$ ipython --no-banner

In [1]: import numpy as np

In [2]: np.set_printoptions(precision=4, suppress=True, linewidth=100, sign=" ")

In [3]: F = np.loadtxt("arr.csv", delimiter=",")

In [4]: F
Out[4]: 
array([[ 4.,  0.,  9.,  1.,  8.,  9.,  9.,  1.,  3.,  8.,  7.],
       [ 7.,  5.,  9.,  3.,  8.,  4.,  6.,  5.,  3.,  7.,  0.],
       [ 1.,  8.,  4.,  2.,  4.,  5.,  0.,  4.,  3.,  1.,  3.],
       [ 9.,  0.,  9.,  9.,  4.,  7.,  1.,  1.,  8.,  9.,  6.],
       [ 1.,  9.,  2.,  5.,  5.,  8.,  4.,  7.,  4.,  3.,  4.],
       [ 0.,  7.,  8.,  9.,  1.,  8.,  6.,  9.,  6.,  8.,  4.],
       [ 5.,  6.,  0.,  4.,  7.,  6.,  6.,  3.,  8.,  2.,  5.],
       [ 7.,  7.,  1.,  1.,  6.,  6.,  5.,  4.,  1.,  3.,  9.],
       [ 6.,  5.,  4.,  0.,  6.,  5.,  1.,  3.,  4.,  6.,  9.],
       [ 6.,  3.,  5.,  2.,  7.,  2.,  6.,  8.,  9.,  2.,  7.],
       [ 5.,  3.,  9.,  1.,  6.,  4.,  3.,  6.,  5.,  3.,  4.]])

In [5]: B = np.array([[0, 0],
   ...:     [0, 1],
   ...:     [-2, -1],
   ...:     [2, 2],
   ...:     [1, 1],
   ...:     [-2, -1],
   ...:     [-1, -1],
   ...:     [-2, -1],
   ...:     [-1, 0],
   ...:     [-1, 1],
   ...:     [0, -2]])

In [6]: np.einsum("ij->j", F)
Out[6]: array([ 51.,  53.,  60.,  37.,  62.,  64.,  47.,  51.,  54.,  52.,  58.])

In [7]: np.einsum("ik,kj->ij", F, B)
Out[7]: 
array([[-48., -24.],
       [-38.,   2.],
       [-22.,  -2.],
       [-30.,   1.],
       [-30.,  -2.],
       [-51.,  -5.],
       [-19.,  -2.],
       [-23., -16.],
       [-29., -14.],
       [-36., -19.],
       [-41., -16.]])

In [8]: B @ F
ValueError: matmul: Input operand 1 has a mismatch in its core dimension 0, with gufunc signature (n?,k),(k,m?)->(n?,m?) (size 11 is different from 2)


In [9]: np.einsum("ik,kj->ji", F, B)
Out[9]: 
array([[-48., -38., -22., -30., -30., -51., -19., -23., -29., -36., -41.],
       [-24.,   2.,  -2.,   1.,  -2.,  -5.,  -2., -16., -14., -19., -16.]])

In [10]: F @ B
Out[10]: 
array([[-48., -24.],
       [-38.,   2.],
       [-22.,  -2.],
       [-30.,   1.],
       [-30.,  -2.],
       [-51.,  -5.],
       [-19.,  -2.],
       [-23., -16.],
       [-29., -14.],
       [-36., -19.],
       [-41., -16.]])

In [11]: np.linalg.matrix_rank(np.vstack([F, B.T]))
Out[11]: np.int64(11)

In [12]: B.T @ F.T
Out[12]: 
array([[-48., -38., -22., -30., -30., -51., -19., -23., -29., -36., -41.],
       [-24.,   2.,  -2.,   1.,  -2.,  -5.,  -2., -16., -14., -19., -16.]])

In [13]: print(np.vstack([F, B.T]).shape)
(13, 11)

In [14]: x = np.array([2, -1, -3, 3, 1, -1, 0, -2, 2, -1, 0])

In [15]: target = F @ x

In [16]: target
Out[16]: array([-21., -16., -16.,  20., -10., -25.,  25.,  -2.,  -8.,   5., -20.])

In [17]: np.linalg.solve(F, target[:-1])
ValueError: solve1: Input operand 1 has a mismatch in its core dimension 0, with gufunc signature (m,m),(m)->(m) (size 10 is different from 11)


In [18]: np.round(np.linalg.solve(F, F[:, 1]), 4) + 0
Out[18]: array([ 0.,  1.,  0.,  0.,  0.,  0.,  0.,  0.,  0.,  0.,  0.])

In [19]: print(np.round(np.linalg.solve(F.T, F[1]), 4) + 0)
[ 0.  1.  0.  0.  0.  0.  0.  0.  0.  0.  0.]

In [20]: print(np.round(np.linalg.solve(F, -3 * target), 4) + 0)
[-6.  3.  9. -9. -3.  3.  0.  6. -6.  3.  0.]

In [21]: (F - F.T) / 2
Out[21]: 
array([[ 0. , -3.5,  4. , -4. ,  3.5,  4.5,  2. , -3. , -1.5,  1. ,  1. ],
       [ 3.5,  0. ,  0.5,  1.5, -0.5, -1.5,  0. , -1. , -1. ,  2. , -1.5],
       [-4. , -0.5,  0. , -3.5,  1. , -1.5,  0. ,  1.5, -0.5, -2. , -3. ],
       [ 4. , -1.5,  3.5,  0. , -0.5, -1. , -1.5,  0. ,  4. ,  3.5,  2.5],
       [-3.5,  0.5, -1. ,  0.5,  0. ,  3.5, -1.5,  0.5, -1. , -2. , -1. ],
       [-4.5,  1.5,  1.5,  1. , -3.5,  0. ,  0. ,  1.5,  0.5,  3. ,  0. ],
       [-2. ,  0. ,  0. ,  1.5,  1.5,  0. ,  0. , -1. ,  3.5, -2. ,  1. ],
       [ 3. ,  1. , -1.5,  0. , -0.5, -1.5,  1. ,  0. , -1. , -2.5,  1.5],
       [ 1.5,  1. ,  0.5, -4. ,  1. , -0.5, -3.5,  1. ,  0. , -1.5,  2. ],
       [-1. , -2. ,  2. , -3.5,  2. , -3. ,  2. ,  2.5,  1.5,  0. ,  2. ],
       [-1. ,  1.5,  3. , -2.5,  1. ,  0. , -1. , -1.5, -2. , -2. ,  0. ]])

In [22]: F.inv()
AttributeError: 'numpy.ndarray' object has no attribute 'inv'


In [23]: rng = np.random.default_rng(75147)

In [24]: lab = rng.permutation(11)

In [25]: print(lab)
[  1  10   0   6   8   4   2   7   3   9   5]

In [26]: B = F[lab][:, lab]

In [27]: np.sort(np.abs(np.linalg.eigvals(B)))
Out[27]: 
array([  2.3004,   2.3004,   3.9802,   4.9081,   7.1236,   7.1236,   7.2702,   7.2702,   8.5441,
         8.5441,  53.2347])

In [28]: np.trace(B)
Out[28]: np.float64(55.0)

In [29]: np.allclose(B, F)
Out[29]: False

In [30]: np.diag(B)
Out[30]: array([ 5.,  4.,  4.,  6.,  4.,  5.,  4.,  4.,  9.,  2.,  8.])

In [31]: B
Out[31]: 
array([[ 5.,  0.,  7.,  6.,  3.,  8.,  9.,  5.,  3.,  7.,  4.],
       [ 3.,  4.,  5.,  3.,  5.,  6.,  9.,  6.,  1.,  3.,  4.],
       [ 0.,  7.,  4.,  9.,  3.,  8.,  9.,  1.,  1.,  8.,  9.],
       [ 6.,  5.,  5.,  6.,  8.,  7.,  0.,  3.,  4.,  2.,  6.],
       [ 5.,  9.,  6.,  1.,  4.,  6.,  4.,  3.,  0.,  6.,  5.],
       [ 9.,  4.,  1.,  4.,  4.,  5.,  2.,  7.,  5.,  3.,  8.],
       [ 8.,  3.,  1.,  0.,  3.,  4.,  4.,  4.,  2.,  1.,  5.],
       [ 7.,  9.,  7.,  5.,  1.,  6.,  1.,  4.,  1.,  3.,  6.],
       [ 0.,  6.,  9.,  1.,  8.,  4.,  9.,  1.,  9.,  9.,  7.],
       [ 3.,  7.,  6.,  6.,  9.,  7.,  5.,  8.,  2.,  2.,  2.],
       [ 7.,  4.,  0.,  6.,  6.,  1.,  8.,  9.,  9.,  8.,  8.]])

In [32]: u, r1 = B[8], B[2]

In [33]: u @ u
Out[33]: np.float64(491.0)

In [34]: u @ r1
Out[34]: np.float64(369.0)

In [35]: pr = (u @ r1) / (u @ u) * u

In [36]: pr
Out[36]: 
array([ 0.    ,  4.5092,  6.7637,  0.7515,  6.0122,  3.0061,  6.7637,  0.7515,  6.7637,  6.7637,
        5.2607])

In [37]: np.outer(u, r1)
Out[37]: 
array([[  0.,   0.,   0.,   0.,   0.,   0.,   0.,   0.,   0.,   0.,   0.],
       [  0.,  42.,  24.,  54.,  18.,  48.,  54.,   6.,   6.,  48.,  54.],
       [  0.,  63.,  36.,  81.,  27.,  72.,  81.,   9.,   9.,  72.,  81.],
       [  0.,   7.,   4.,   9.,   3.,   8.,   9.,   1.,   1.,   8.,   9.],
       [  0.,  56.,  32.,  72.,  24.,  64.,  72.,   8.,   8.,  64.,  72.],
       [  0.,  28.,  16.,  36.,  12.,  32.,  36.,   4.,   4.,  32.,  36.],
       [  0.,  63.,  36.,  81.,  27.,  72.,  81.,   9.,   9.,  72.,  81.],
       [  0.,   7.,   4.,   9.,   3.,   8.,   9.,   1.,   1.,   8.,   9.],
       [  0.,  63.,  36.,  81.,  27.,  72.,  81.,   9.,   9.,  72.,  81.],
       [  0.,  63.,  36.,  81.,  27.,  72.,  81.,   9.,   9.,  72.,  81.],
       [  0.,  49.,  28.,  63.,  21.,  56.,  63.,   7.,   7.,  56.,  63.]])

In [38]: np.linalg.matrix_rank(np.outer(u, r1))
Out[38]: np.int64(1)

In [39]: E = np.load("dump.npy")

In [40]: E
Out[40]: 
array([[ 0,  0,  0,  1,  0,  0,  0,  0,  0],
       [ 0,  0,  1,  0,  0,  0,  0,  0,  0],
       [ 0,  0,  0,  0,  0,  1,  0,  0,  0],
       [ 0,  0,  0,  0,  0,  0,  0,  0,  1],
       [ 0,  0,  0,  0,  1,  0,  0,  0,  0],
       [ 0,  1,  0,  0,  0,  0,  0,  0,  0],
       [ 1,  0,  0,  0,  0,  0,  0,  0,  0],
       [ 0,  0,  0,  0,  0,  0,  1,  0,  0],
       [ 0,  0,  0,  0,  0,  0,  0,  1,  0]])

In [41]: G = E.T @ E

In [42]: G
Out[42]: 
array([[ 1,  0,  0,  0,  0,  0,  0,  0,  0],
       [ 0,  1,  0,  0,  0,  0,  0,  0,  0],
       [ 0,  0,  1,  0,  0,  0,  0,  0,  0],
       [ 0,  0,  0,  1,  0,  0,  0,  0,  0],
       [ 0,  0,  0,  0,  1,  0,  0,  0,  0],
       [ 0,  0,  0,  0,  0,  1,  0,  0,  0],
       [ 0,  0,  0,  0,  0,  0,  1,  0,  0],
       [ 0,  0,  0,  0,  0,  0,  0,  1,  0],
       [ 0,  0,  0,  0,  0,  0,  0,  0,  1]])

In [43]: print(np.linalg.matrix_rank(G))
9

In [44]: print((E @ E.T).shape)
(9, 9)

In [45]: A = np.load("a.npy")

In [46]: A
Out[46]: 
array([[-1,  0,  1,  2,  3,  4,  5,  6,  7,  8,  9, 10],
       [11, 12, 13, 14, 15, 16, 17, 18, 19, 20, 21, 22],
       [23, 24, 25, 26, 27, 28, 29, 30, 31, 32, 33, 34],
       [35, 36, 37, 38, 39, 40, 41, 42, 43, 44, 45, 46],
       [47, 48, 49, 50, 51, 52, 53, 54, 55, 56, 57, 58],
       [59, 60, 61, 62, 63, 64, 65, 66, 67, 68, 69, 70]])

In [47]: u = np.array([-3, -1])

In [48]: np.correlate(A[3], A[0], "full")
Out[48]: 
array([ 350,  675,  974, 1246, 1490, 1705, 1890, 2044, 2166, 2255, 2310, 2330, 1914, 1535, 1194,
        892,  630,  409,  230,   94,    2,  -45,  -46])

In [49]: np.array([np.convolve(row, u, "same") for row in A])
Out[49]: 
array([[   3,    1,   -3,   -7,  -11,  -15,  -19,  -23,  -27,  -31,  -35,  -39],
       [ -33,  -47,  -51,  -55,  -59,  -63,  -67,  -71,  -75,  -79,  -83,  -87],
       [ -69,  -95,  -99, -103, -107, -111, -115, -119, -123, -127, -131, -135],
       [-105, -143, -147, -151, -155, -159, -163, -167, -171, -175, -179, -183],
       [-141, -191, -195, -199, -203, -207, -211, -215, -219, -223, -227, -231],
       [-177, -239, -243, -247, -251, -255, -259, -263, -267, -271, -275, -279]])

In [50]: np.polyval(u, A[3])
Out[50]: array([-106, -109, -112, -115, -118, -121, -124, -127, -130, -133, -136, -139])

In [51]: np.cross(A[3, :3], A[0, :3])
Out[51]: array([ 36, -72,  36])

In [52]: print(np.convolve(A[3], u))
[-105 -143 -147 -151 -155 -159 -163 -167 -171 -175 -179 -183  -46]

In [53]: Uu, sv, Vh = np.linalg.svd(A)

In [54]: V = Vh[:(sv > 1e-8).sum()]

In [55]: x = A[3] + 2 * A[1] + rng.integers(2) * np.eye(12)[4]

In [56]: x
Out[56]: array([ 57.,  60.,  63.,  66.,  69.,  72.,  75.,  78.,  81.,  84.,  87.,  90.])

In [57]: np.linalg.matrix_rank(np.vstack([A, x]))
Out[57]: np.int64(2)

In [58]: print(np.diag(V.T @ V))
[ 0.2949  0.2249  0.169   0.127   0.0991  0.0851  0.0851  0.0991  0.127   0.169   0.2249  0.2949]

In [59]: np.round(np.linalg.norm(A, 2) / np.linalg.norm(A), 4)
Out[59]: np.float64(0.999)

In [60]: np.diff(A, axis=0)
Out[60]: 
array([[ 12,  12,  12,  12,  12,  12,  12,  12,  12,  12,  12,  12],
       [ 12,  12,  12,  12,  12,  12,  12,  12,  12,  12,  12,  12],
       [ 12,  12,  12,  12,  12,  12,  12,  12,  12,  12,  12,  12],
       [ 12,  12,  12,  12,  12,  12,  12,  12,  12,  12,  12,  12],
       [ 12,  12,  12,  12,  12,  12,  12,  12,  12,  12,  12,  12]])

In [61]: A.shape
Out[61]: (6, 12)

In [62]: np.abs(A).max()
Out[62]: np.int64(70)

In [63]: np.zeros(6, 12)
TypeError: Cannot interpret '12' as a data type


In [64]: print(A.mean(axis=0))
[ 29.  30.  31.  32.  33.  34.  35.  36.  37.  38.  39.  40.]

In [65]: np.linalg.rank(A)
AttributeError: module 'numpy.linalg' has no attribute 'rank'


In [66]: M = np.array([[-0.6, 1.5, 0.5, -1.5, -1.4, 0.1],
    ...:     [-0.1, -1.7, -0.2, 0.9, -1.0, 0.9],
    ...:     [0.1, 0.3, 0.3, 0.5, -1.0, -1.3],
    ...:     [0.7, -0.5, 0.1, -2.0, -1.9, -2.1],
    ...:     [0.9, -1.1, 0.0, 0.5, 0.3, -0.4],
    ...:     [0.1, 0.2, -0.4, -1.7, -0.5, 1.2],
    ...:     [0.1, -0.7, -0.4, 0.5, -0.5, -1.3],
    ...:     [-0.8, 0.5, -0.5, 0.6, -0.4, 1.2],
    ...:     [1.3, 0.2, -0.9, -0.8, -0.6, -0.3]])

In [67]: x = np.array([2, 0, 3, 1, 0, 3])

In [68]: target = M @ x

In [69]: b, lr = np.zeros(6), 1 / np.linalg.norm(M, 2) ** 2

In [70]: for i in range(10):
    ...:     b -= lr * M.T @ (M @ b - target)
    ...:     if i % 2 == 0: print(i, round(np.linalg.norm(M @ b - target), 4))
    ...: 
0 3.7071
2 3.0841
4 2.8141
6 2.6193
8 2.454

In [71]: round(float(np.linalg.cond(M)), 4)
Out[71]: 5.9638

In [72]: Uu, sv, Vh = np.linalg.svd(M, full_matrices=False)

In [73]: print(sv / sv[0])
[ 1.      0.8148  0.5603  0.4926  0.3032  0.1677]

In [74]: (sv > 1e-8).sum()
Out[74]: np.int64(6)

In [75]: Uu.shape, sv.shape, Vh.shape
Out[75]: ((9, 6), (6,), (6, 6))

In [76]: feats = np.loadtxt("out7.csv", delimiter=",")

In [77]: feats
Out[77]: 
array([[ 5.,  1.,  7.,  8.,  3.],
       [ 3.,  5.,  1.,  7.,  8.],
       [ 8.,  3.,  5.,  1.,  7.],
       [ 7.,  8.,  3.,  5.,  1.],
       [ 1.,  7.,  8.,  3.,  5.]])

In [78]: q, Rm = np.linalg.qr(feats)

In [79]: np.abs(np.diag(Rm))
Out[79]: array([ 12.1655,   8.4049,   7.6291,   7.2883,   7.0961])

In [80]: q.shape, Rm.shape
Out[80]: ((5, 5), (5, 5))

In [81]: np.round(q.T @ q, 4) + 0
Out[81]: 
array([[ 1.,  0.,  0.,  0.,  0.],
       [ 0.,  1.,  0.,  0.,  0.],
       [ 0.,  0.,  1.,  0.,  0.],
       [ 0.,  0.,  0.,  1.,  0.],
       [ 0.,  0.,  0.,  0.,  1.]])
